$ python -q
>>> import numpy as np
>>> np.set_printoptions(suppress=True, linewidth=100)
>>> arr = np.diag(5 * np.array([0, 1, -2, -1])) + np.array([[0, -2, 2, -2], [-1, 1, -1, -2], [3, -2, 2, 3], [1, 3, 0, 3]])
>>> print(arr)
[[ 0 -2  2 -2]
 [-1  6 -1 -2]
 [ 3 -2 -8  3]
 [ 1  3  0 -2]]
>>> rng = np.random.default_rng(4476)
>>> idx = rng.permutation(4)
>>> print(idx)
[2 1 3 0]
>>> A2 = arr[idx][:, idx]
>>> print(A2)
[[-8 -2  3  3]
 [-1  6 -2 -1]
 [ 0  3 -2  1]
 [ 2 -2 -2  0]]
>>> print(np.allclose(A2, arr))
False
>>> print(round(float(np.linalg.det(A2)), 2), np.round(np.linalg.det(arr[idx]), 2))
-174.0 -174.0
>>> vec = np.array([2, 2, 0, 2])
>>> a = np.maximum(arr @ vec, 0)
>>> print(arr * (a > 1e-9)[:, None])
[[ 0  0  0  0]
 [-1  6 -1 -2]
 [ 3 -2 -8  3]
 [ 1  3  0 -2]]
>>> print(np.maximum(arr @ vec, 0) - np.maximum(-arr @ vec, 0))
[-8  6  8  4]
>>> print(arr.T @ a)
[ 22  32 -70   4]
>>> Uu, sv, vt = np.linalg.svd(arr, full_matrices=False)
>>> print(round(np.sqrt((sv ** 2).sum()), 2), round(np.linalg.norm(arr), 2))
12.41 12.41
>>> print((sv > 1e-8).sum())
4
>>> print(np.round(np.cumsum(sv ** 2) / np.sum(sv ** 2), 2))
[0.61 0.96 0.99 1.  ]
>>> print(np.abs(Uu[:, 0]).round(6).argmax())
2
>>> print(np.round(Uu.T @ Uu, 2) + 0)
[[1. 0. 0. 0.]
 [0. 1. 0. 0.]
 [0. 0. 1. 0.]
 [0. 0. 0. 1.]]
>>> print(np.round(np.abs(vt[0]), 2))
[0.3  0.37 0.78 0.41]
>>> print(np.round(Uu.T @ arr @ vt.T, 2) + 0)
[[9.72 0.   0.   0.  ]
 [0.   7.25 0.   0.  ]
 [0.   0.   2.42 0.  ]
 [0.   0.   0.   1.02]]
>>> print(Uu.shape, sv.shape, vt.shape)
(4, 4) (4,) (4, 4)
>>> W1 = np.array([[2, 0], [1, 2], [1, 2], [1, 2]])
>>> c = np.array([-3, -1])
>>> H = np.maximum(arr @ W1 + c, 0)
>>> print((H > 0).astype(int))
[[0 0]
 [0 1]
 [0 0]
 [0 1]]
>>> print(H)
[[0 0]
 [0 5]
 [0 0]
 [0 1]]
>>> print(np.linalg.matrix_rank(H))
1
>>> C = np.array([[5, 3, 4], [-5, 6, -8]])
>>> print((H @ C).round(6).argmax(axis=1))
[0 1 0 1]
>>> idx = rng.permutation(4)
>>> A2 = arr[:, idx] * rng.choice([-1, 1], 4)
>>> print(A2)
[[ 0  2 -2  2]
 [-1  2  1 -6]
 [ 3 -3  8  2]
 [ 1  2  0 -3]]
>>> Uu, _, vt = np.linalg.svd(arr.T @ A2)
>>> print(np.round(np.linalg.lstsq(arr, A2)[0], 2) + 0)
[[ 1.  0.  0.  0.]
 [ 0.  0.  0. -1.]
 [ 0.  0. -1.  0.]
 [ 0. -1.  0.  0.]]
>>> C = np.array([[-2.3, 0.5, 1.4], [0.8, 0.9, 0.8]])
>>> W0 = np.array([[-2, -2],
...     [1, 0],
...     [2, -2],
...     [-1, -2],
...     [-1, 1],
...     [0, 2],
...     [-1, 2],
...     [2, 1],
...     [0, 1],
...     [0, -2],
...     [-2, 0],
...     [2, 1],
...     [0, -1],
...     [-2, -1],
...     [-2, -1],
...     [-1, 2],
...     [2, 0],
...     [-2, 2],
...     [-1, -1]]) @ C + 0.02 * rng.normal(size=(19, 3))
>>> print(W0.round(2))
[[ 2.97 -2.79 -4.34]
 [-2.29  0.51  1.38]
 [-6.23 -0.8   1.2 ]
 [ 0.68 -2.29 -2.98]
 [ 3.08  0.38 -0.61]
 [ 1.57  1.8   1.58]
 [ 3.91  1.31  0.21]
 [-3.83  1.92  3.63]
 [ 0.78  0.87  0.78]
 [-1.6  -1.77 -1.6 ]
 [ 4.61 -0.99 -2.84]
 [-3.78  1.91  3.59]
 [-0.82 -0.93 -0.79]
 [ 3.83 -1.89 -3.58]
 [ 3.81 -1.92 -3.61]
 [ 3.89  1.3   0.19]
 [-4.62  1.01  2.81]
 [ 6.21  0.8  -1.19]
 [ 1.5  -1.42 -2.22]]
>>> cen = W0 - W0.mean(axis=0)
>>> Uu, sv, vt = np.linalg.svd(cen, full_matrices=False)
>>> print(np.round(sv ** 2 / (sv ** 2).sum(), 2) + 0)
[0.78 0.22 0.  ]
>>> print(np.round(np.abs(vt[-1]), 2))
[0.22 0.75 0.63]
>>> print(np.abs(Uu[:, 0]).argmax())
2
>>> print(round((sv ** 2).sum() ** 2 / (sv ** 4).sum(), 2))
1.51
>>> print(np.linalg.matrix_rank(cen))
3
>>> Uu, sv, vt = np.linalg.svd(W0, full_matrices=False)
>>> print(np.round(vt @ vt.T, 2) + 0)
[[1. 0. 0.]
 [0. 1. 0.]
 [0. 0. 1.]]
>>> print(np.round(Uu.T @ W0 @ vt.T, 2) + 0)
[[17.74  0.    0.  ]
 [ 0.    9.1   0.  ]
 [ 0.    0.    0.06]]
>>> print(round(float(np.sqrt((sv ** 2).sum())), 2), round(np.linalg.norm(W0), 2))
19.94 19.94
>>> print(np.allclose(Uu * sv @ vt, W0))
True
>>> print(np.round(np.cumsum(sv ** 2) / np.sum(sv ** 2), 2))
[0.79 1.   1.  ]
>>> print(sv.round(2))
[17.74  9.1   0.06]
>>> print(np.round(np.abs(vt[0]), 2))
[0.84 0.19 0.52]
>>> Uu, sv, vt = np.linalg.svd(W0)
>>> print(np.argmax(sv[:-1] / (sv[1:] + 1e-6)) + 1)
2
>>> A2 = Uu[:, :2] @ np.diag(sv[:2]) @ vt[:2]
>>> print(np.round(np.abs(W0 - A2).max(), 2))
0.03
>>> print(np.linalg.matrix_rank(A2))
2
>>> print(round(np.linalg.norm(W0 - A2) / np.linalg.norm(W0), 2))
0.0
>>> print(np.linalg.matrix_rank(W0, rtol=0.05))
2
>>> dist = np.linalg.norm(W0[:, None] - W0[None], axis=-1)
>>> print(np.linalg.matrix_rank(dist ** 2))
5
>>> print(np.unravel_index(dist.round(6).argmax(), dist.shape))
(np.int64(2), np.int64(17))
>>> F = np.triu(rng.random((4, 4)) < 0.6, 1).astype(int)
>>> F = F + F.T
>>> print(F)
[[0 1 1 0]
 [1 0 1 1]
 [1 1 0 0]
 [0 1 0 0]]
>>> A2 = np.c_[W0[:, :2] @ np.array([[9, -6], [-6, -1]]), np.array([3, 1, -1, 3, -3, -1, 2, 3, -3, 3, -3, -3, 2, -3, -2, 1, 3, -1, 2])]
>>> print(A2.round(2))
[[ 43.45 -15.03   3.  ]
 [-23.63  13.22   1.  ]
 [-51.26  38.17  -1.  ]
 [ 19.86  -1.79   3.  ]
 [ 25.5  -18.88  -3.  ]
 [  3.38 -11.23  -1.  ]
 [ 27.38 -24.79   2.  ]
 [-46.01  21.06   3.  ]
 [  1.81  -5.55  -3.  ]
 [ -3.76  11.36   3.  ]
 [ 47.45 -26.7   -3.  ]
 [-45.46  20.76  -3.  ]
 [ -1.79   5.82   2.  ]
 [ 45.76 -21.07  -3.  ]
 [ 45.8  -20.91  -2.  ]
 [ 27.17 -24.61   1.  ]
 [-47.6   26.69   3.  ]
 [ 51.11 -38.07  -1.  ]
 [ 22.02  -7.58   2.  ]]
>>> print(np.round(np.linalg.lstsq(W0, A2[:, 0])[0], 2) + 0)
[ 9. -6.  0.]
